>>> import numpy as np
>>> np.set_printoptions(suppress=True, linewidth=200)
>>> J = np.load("layer15.npy")
>>> print(J)
[[ 1.  0.  0.  0.  0.  0.  0.  0.]
 [ 0.  1.  0.  0.  0.  0.  0.  0.]
 [ 0.  0.  1.  0.  0.  0.  0.  0.]
 [ 0.  0.  0.  1.  0.  0.  0.  0.]
 [ 0.  0.  0.  0.  1.  0.  0.  0.]
 [ 0.  0.  0.  0.  0.  1.  0.  0.]
 [ 0.  0.  0.  0.  0.  0. -1.  0.]
 [ 0.  0.  0.  0.  0.  0.  0. -1.]]
>>> print(np.round(np.linalg.norm(J, axis=0), 3))
[1. 1. 1. 1. 1. 1. 1. 1.]
>>> M = np.load("mat.npy")
>>> print(M)
[[ 1  1 -1 -1  1  1 -1 -1]
 [ 1 -1 -1  1 -1  1  1 -1]
 [ 1 -1  1 -1  1 -1  1 -1]
 [ 1  1  1  1 -1 -1 -1 -1]
 [ 1 -1 -1  1  1 -1 -1  1]
 [ 1 -1  1 -1 -1  1 -1  1]
 [ 1  1  1  1  1  1  1  1]
 [ 1  1 -1 -1 -1 -1  1  1]]
>>> Q, R = np.linalg.qr(M)
>>> print(R.round(3) + 0)
[[-2.828  0.     0.     0.     0.     0.     0.     0.   ]
 [ 0.     2.828  0.     0.     0.     0.     0.     0.   ]
 [ 0.     0.    -2.828  0.     0.     0.     0.     0.   ]
 [ 0.     0.     0.    -2.828  0.     0.     0.     0.   ]
 [ 0.     0.     0.     0.    -2.828  0.     0.     0.   ]
 [ 0.     0.     0.     0.     0.    -2.828  0.     0.   ]
 [ 0.     0.     0.     0.     0.     0.    -2.828  0.   ]
 [ 0.     0.     0.     0.     0.     0.     0.     2.828]]
>>> print(np.allclose(R.T @ R, M.T @ M))
True
>>> print(np.round(abs(R[0, 0]), 3), round(float(np.linalg.norm(M[:, 0])), 3))
2.828 2.828
>>> print(Q.round(3))
[[-0.354  0.354  0.354  0.354 -0.354 -0.354  0.354 -0.354]
 [-0.354 -0.354  0.354 -0.354  0.354 -0.354 -0.354 -0.354]
 [-0.354 -0.354 -0.354  0.354 -0.354  0.354 -0.354 -0.354]
 [-0.354  0.354 -0.354 -0.354  0.354  0.354  0.354 -0.354]
 [-0.354 -0.354  0.354 -0.354 -0.354  0.354  0.354  0.354]
 [-0.354 -0.354 -0.354  0.354  0.354 -0.354  0.354  0.354]
 [-0.354  0.354 -0.354 -0.354 -0.354 -0.354 -0.354  0.354]
 [-0.354  0.354  0.354  0.354  0.354  0.354 -0.354  0.354]]
>>> print(Q.shape, R.shape)
(8, 8) (8, 8)
>>> M2 = M / np.linalg.norm(M, axis=1, keepdims=True)
>>> C2 = M2 @ M2.T
>>> print(np.degrees(np.arccos(np.clip(C2[7, 1], -1, 1))))
90.0
>>> print(round(float(np.linalg.norm(M[7] - M[5])), 3))
4.0
>>> print(np.round(np.linalg.norm(M, "nuc"), 3))
22.627
>>> mat = np.loadtxt("x.csv", delimiter=",")
>>> print(mat)
[[ -2.788   2.706  -1.74 ]
 [  8.893  -9.197   5.819]
 [ 14.943 -15.077  10.009]
 [  3.303  -3.222   2.255]
 [  0.296   0.554  -0.271]
 [-11.425  12.247  -7.88 ]]
>>> Q, R = np.linalg.qr(mat)
>>> print(np.trace(Q @ Q.T))
3.0
>>> print(R.round(3))
[[ 21.253 -21.881  14.283]
 [  0.      1.062  -0.491]
 [  0.      0.     -0.257]]
>>> print(Q.shape, R.shape)
(6, 3) (3, 3)
>>> M2 = np.c_[mat[:, :2] @ np.array([[-9, 6], [-2, -5]]), np.array([3, 1, 3, 3, 2, 1])]
>>> print(M2.round(3))
[[  19.68   -30.258    3.   ]
 [ -61.643   99.343    1.   ]
 [-104.333  165.043    3.   ]
 [ -23.283   35.928    3.   ]
 [  -3.772   -0.994    2.   ]
 [  78.331 -129.785    1.   ]]
>>> print(np.round(np.linalg.norm(np.linalg.qr(mat)[0].T @ M2, axis=0) ** 2 / ((M2 ** 2).sum(axis=0) + 1e-12), 3))
[1.    1.    0.534]
>>> print(np.round(np.linalg.norm(M2 - mat @ np.linalg.lstsq(mat, M2)[0], axis=0), 3) + 0)
[0.   0.   3.92]
>>> print(np.linalg.matrix_rank(np.c_[mat, M2]))
4
>>> Q, R = np.linalg.qr(M2)
>>> print(np.allclose(R.T @ R, M2.T @ M2))
True
>>> print(np.round(Q @ R, 3))
[[  19.68   -30.258    3.   ]
 [ -61.643   99.343    1.   ]
 [-104.333  165.043    3.   ]
 [ -23.283   35.928    3.   ]
 [  -3.772   -0.994    2.   ]
 [  78.331 -129.785    1.   ]]
>>> print(R.round(3))
[[-147.528  236.82     2.133]
 [   0.      -8.718    2.914]
 [   0.       0.      -4.468]]
>>> print(np.round(np.abs(np.diag(R)), 3))
[147.528   8.718   4.468]
>>> feats = np.load("w.npy")
>>> print(feats)
[[ 1  1  1  1  1  1  1  1]
 [ 1 -1 -1  1 -1  1  1 -1]
 [ 1 -1 -1  1  1 -1 -1  1]
 [ 1 -1  1 -1 -1  1 -1  1]
 [ 1  1  1  1 -1 -1 -1 -1]
 [ 1  1 -1 -1  1  1 -1 -1]]
>>> t3 = np.stack([feats, -2 * feats, feats[::-1]])
>>> print((t3 @ feats.T).shape)
(3, 6, 6)
>>> print(t3.shape)
(3, 6, 8)
>>> print(np.linalg.matrix_rank(t3))
[6 6 6]
>>> print(t3.sum(axis=0))
[[ 0  0 -2 -2  0  0 -2 -2]
 [ 0  2  2  0  0 -2 -2  0]
 [ 0  0  2 -2 -2  2  0  0]
 [ 0  0 -2  2  2 -2  0  0]
 [ 0 -2 -2  0  0  2  2  0]
 [ 0  0  2  2  0  0  2  2]]
>>> print(np.linalg.matrix_rank(t3.reshape(3, -1)))
2
>>> print(np.einsum("bij,cij->bc", t3, t3))
[[ 48 -96   0]
 [-96 192   0]
 [  0   0  48]]
>>> Uu, sigma, vt = np.linalg.svd(feats, full_matrices=False)
>>> print(np.round(vt @ vt.T, 3) + 0)
[[1. 0. 0. 0. 0. 0.]
 [0. 1. 0. 0. 0. 0.]
 [0. 0. 1. 0. 0. 0.]
 [0. 0. 0. 1. 0. 0.]
 [0. 0. 0. 0. 1. 0.]
 [0. 0. 0. 0. 0. 1.]]
>>> print(np.allclose(Uu * sigma @ vt, feats))
True
>>> print(np.round(np.cumsum(sigma ** 2) / np.sum(sigma ** 2), 3))
[0.167 0.333 0.5   0.667 0.833 1.   ]
>>> print(sigma.round(3))
[2.828 2.828 2.828 2.828 2.828 2.828]
>>> feats @ feats
Traceback (most recent call last):
  File "<python-input-48>", line 1, in <module>
    feats @ feats
    ~~~~~~^~~~~~~
ValueError: matmul: Input operand 1 has a mismatch in its core dimension 0, with gufunc signature (n?,k),(k,m?)->(n?,m?) (size 6 is different from 8)
>>> C2 = feats.T @ feats
>>> print(np.trace(C2), (feats ** 2).sum())
48 48
>>> print(np.round(np.linalg.eigvalsh(C2)[::-1], 3) + 0)
[8. 8. 8. 8. 8. 8. 0. 0.]
>>> print((feats @ feats.T).shape)
(6, 6)
>>> print(np.allclose(C2, C2.T))
True
>>> cent = np.sign(np.array([[-1, -1, -2, 3], [-2, -1, -3, -2], [3, 2, 3, 1], [-3, -1, 1, -1]]))
>>> M2 = (np.tril(cent, -1) + np.eye(4)) @ (np.triu(cent, 1) + np.eye(4))
>>> ev = np.array([-3, 3, -1, 1])
>>> W0 = np.rint(M2 * ev @ np.linalg.inv(M2)) + 0
>>> print(W0)
[[ 31.  14. -14.   6.]
 [-44. -19.  20.  -8.]
 [ 28.  14. -11.   6.]
 [ -4.  -2.   4.  -1.]]
>>> W = np.array([[3, 2], [2, 3], [1, -3], [2, -1]])
>>> beta = np.array([1, 1])
>>> H = np.maximum(W0 @ W + beta, 0)
>>> print((H > 0).astype(int))
[[1 1]
 [0 0]
 [1 1]
 [0 0]]
>>> print((H > 0).mean(axis=0))
[0.5 0.5]
>>> print(np.linalg.matrix_rank(H))
2
>>> cent = np.array([[4, 4, 4], [1, 1, 0]])
>>> print(W @ cent)
[[14 14 12]
 [11 11  8]
 [ 1  1  4]
 [ 7  7  8]]
>>> rng = np.random.default_rng(8359)
>>> z = rng.permutation(4)
>>> print(z)
[0 1 3 2]
>>> M2 = W0[z][:, z]
>>> print(np.diag(M2))
[ 31. -19.  -1. -11.]
>>> print(np.allclose(M2, W0))
False
>>> print(np.trace(M2))
0.0
>>> print(np.round(np.sort(np.abs(np.linalg.eigvals(M2))), 3))
[1. 1. 3. 3.]
>>> Uu, sigma, vt = np.linalg.svd(W0)
>>> print(sigma.round(3))
[72.9    2.799  1.331  0.033]
>>> print(np.argmax(sigma[:-1] / (sigma[1:] + 1e-6)) + 1)
3
>>> M2 = Uu[:, :3] @ np.diag(sigma[:3]) @ vt[:3]
>>> print(np.linalg.matrix_rank(M2))
3
>>> print(np.round(np.abs(W0 - M2).max(), 3))
0.025
>>> print(np.linalg.matrix_rank(W0, rtol=0.05))
1
>>> u = np.array([3, 1, -5]) + 0.5
>>> E = np.outer(u, u) / (u @ u)
>>> print(E.round(3))
[[ 0.353  0.151 -0.453]
 [ 0.151  0.065 -0.194]
 [-0.453 -0.194  0.583]]
>>> Uu, sigma, vt = np.linalg.svd(E)
>>> V = vt[:(sigma > 1e-8).sum()]
>>> vec = E[1] + -2 * E[0] + rng.integers(2) * np.eye(3)[0]
>>> print(vec.round(3))
[ 0.446 -0.237  0.712]
>>> print(np.round(np.linalg.norm(vec - V.T @ V @ vec), 3))
0.805
>>> print(np.allclose(V.T @ V @ vec, vec))
False
>>> print(np.round(np.diag(V.T @ V), 3))
[0.353 0.065 0.583]
>>> print(np.round(V.T @ V, 3))
[[ 0.353  0.151 -0.453]
 [ 0.151  0.065 -0.194]
 [-0.453 -0.194  0.583]]
>>> print(np.linalg.matrix_rank(np.vstack([E, vec])))
2
>>> Uu, sigma, vt = np.linalg.svd(E)
>>> print(np.argmax(sigma[:-1] / (sigma[1:] + 1e-6)) + 1)
1
>>> M2 = Uu[:, :1] @ np.diag(sigma[:1]) @ vt[:1]
>>> print(round(np.linalg.norm(E - M2, 2), 3), round(float(sigma[1]), 3))
0.0 0.0
>>> print(np.round(np.abs(E - M2).max(), 3))
0.0
>>> print(M2.round(3))
[[ 0.353  0.151 -0.453]
 [ 0.151  0.065 -0.194]
 [-0.453 -0.194  0.583]]
>>> m1 = np.load("data.npy")
>>> print(m1)
[[1.    0.9   0.81  0.729 0.656 0.59  0.531 0.478 0.43  0.387]
 [0.9   1.    0.9   0.81  0.729 0.656 0.59  0.531 0.478 0.43 ]
 [0.81  0.9   1.    0.9   0.81  0.729 0.656 0.59  0.531 0.478]
 [0.729 0.81  0.9   1.    0.9   0.81  0.729 0.656 0.59  0.531]
 [0.656 0.729 0.81  0.9   1.    0.9   0.81  0.729 0.656 0.59 ]
 [0.59  0.656 0.729 0.81  0.9   1.    0.9   0.81  0.729 0.656]
 [0.531 0.59  0.656 0.729 0.81  0.9   1.    0.9   0.81  0.729]
 [0.478 0.531 0.59  0.656 0.729 0.81  0.9   1.    0.9   0.81 ]
 [0.43  0.478 0.531 0.59  0.656 0.729 0.81  0.9   1.    0.9  ]
 [0.387 0.43  0.478 0.531 0.59  0.656 0.729 0.81  0.9   1.   ]]
>>> # symmetric
>>> Q, V = np.linalg.qr(m1[:, :1])[0], np.linalg.qr(m1[:, 1:])[0]
>>> sigma = np.linalg.svd(Q.T @ V, compute_uv=False)
>>> print((sigma > 0.9).sum())
1
>>> print(sigma.round(3))
[0.998]
>>> print(round(np.linalg.norm(Q @ Q.T - V @ V.T, 2), 3))
1.0
>>> z = rng.permutation(10)
>>> print(z)
[5 6 1 9 7 2 8 3 0 4]
>>> M2 = m1[z][:, z]
>>> print(np.trace(M2))
10.0
>>> print(np.allclose(M2, m1))
False
>>> print(np.diag(M2))
[1. 1. 1. 1. 1. 1. 1. 1. 1. 1.]
>>> K = np.loadtxt("test9.csv", delimiter=",")
>>> print(K)
[[ 0.  1.  1. -1. -3.  2.  2.]
 [-1. -1.  0. -3.  1. -2.  2.]
 [ 1. -3.  3.  2. -3. -2.  1.]
 [-2.  2. -1.  2.  0. -1. -3.]
 [ 0.  0. -3.  0. -2. -1.  2.]
 [-3. -2. -1. -2.  0. -3.  0.]
 [ 2. -2. -2.  0.  2.  1.  3.]]
>>> M2 = K / np.sqrt((K ** 2).mean(axis=1, keepdims=True))
>>> print(np.linalg.matrix_rank(M2) == np.linalg.matrix_rank(K))
True
>>> print(np.round(np.linalg.norm(M2, axis=1), 3))
[2.646 2.646 2.646 2.646 2.646 2.646 2.646]
>>> print(np.linalg.matrix_rank(K - K.mean(axis=1, keepdims=True)))
6
>>> Q, V = np.linalg.qr(K[:, :3])[0], np.linalg.qr(K[:, 3:])[0]
>>> sigma = np.linalg.svd(Q.T @ V, compute_uv=False)
>>> print(np.round(np.degrees(np.arccos(sigma.clip(0, 1))), 3))
[15.576 23.464 68.045]
>>> vec = np.array([-3, 1, 3, 1, -1, -1, -2, 3])
>>> target = M @ vec
>>> print(target)
[ -9 -11  -7   3  -1   3   1  -3]
>>> print(np.round(np.linalg.solve(M, M[:, 4]), 3))
[ 0. -0.  0.  0.  1.  0. -0.  0.]
>>> print(np.round(np.linalg.solve(M.T, M[4]), 3))
[ 0. -0.  0.  0.  1. -0.  0.  0.]
>>> print(np.round(np.linalg.solve(M, target), 3))
[-3.  1.  3.  1. -1. -1. -2.  3.]
>>> print(np.round(np.linalg.solve(M, target + M[:, 3]), 3))
[-3.  1.  3.  2. -1. -1. -2.  3.]
>>> print(np.round(np.linalg.solve(M, 2 * target), 3))
[-6.  2.  6.  2. -2. -2. -4.  6.]
